>>> import numpy as np
>>> from numpy import linalg as LA
>>> np.set_printoptions(precision=2, suppress=True, linewidth=120, sign=" ")
>>> rng = np.random.default_rng(21021)
>>> E = rng.normal(size=(29, 3)) + 5 * np.array([2, -3, -4])
>>> E
array([[  8.89, -15.22, -20.62],
       [  9.73, -13.42, -20.17],
       [ 11.69, -15.08, -22.7 ],
       [  9.25, -15.9 , -19.86],
       [ 10.44, -15.44, -21.41],
       [  9.05, -16.57, -20.7 ],
       [  9.05, -14.82, -19.61],
       [  8.75, -15.31, -17.69],
       [ 10.77, -16.43, -20.74],
       [ 10.99, -14.41, -19.36],
       [ 11.38, -12.24, -19.76],
       [  9.36, -14.96, -19.35],
       [ 11.54, -14.79, -21.34],
       [  9.26, -16.98, -21.08],
       [ 10.49, -15.97, -18.2 ],
       [  9.1 , -16.06, -19.37],
       [ 10.09, -16.1 , -18.49],
       [  7.99, -13.97, -19.7 ],
       [ 11.55, -15.29, -22.06],
       [  9.64, -14.28, -20.26],
       [ 10.08, -15.32, -18.48],
       [ 10.14, -14.85, -21.37],
       [ 10.14, -13.75, -20.96],
       [ 10.03, -15.9 , -19.8 ],
       [  8.53, -11.78, -19.68],
       [  9.69, -15.66, -22.33],
       [  8.04, -14.88, -20.6 ],
       [ 10.71, -15.49, -20.05],
       [ 10.64, -15.42, -20.37]])
>>> def softmax(z):
...     e = np.exp(z - z.max(axis=-1, keepdims=True))
...     return e / e.sum(axis=-1, keepdims=True)
... 
>>> softmax(E).sum(axis=1)
array([ 1.,  1.,  1.,  1.,  1.,  1.,  1.,  1.,  1.,  1.,  1.,  1.,  1.,  1.,  1.,  1.,  1.,  1.,  1.,  1.,  1.,  1.,
        1.,  1.,  1.,  1.,  1.,  1.,  1.])
>>> np.round(softmax(E[28] + 4), 2) + 0
array([ 1.,  0.,  0.])
>>> scores = E @ E.T / np.sqrt(3)
>>> softmax(scores)[28] @ E
array([ 11.69, -15.08, -22.7 ])
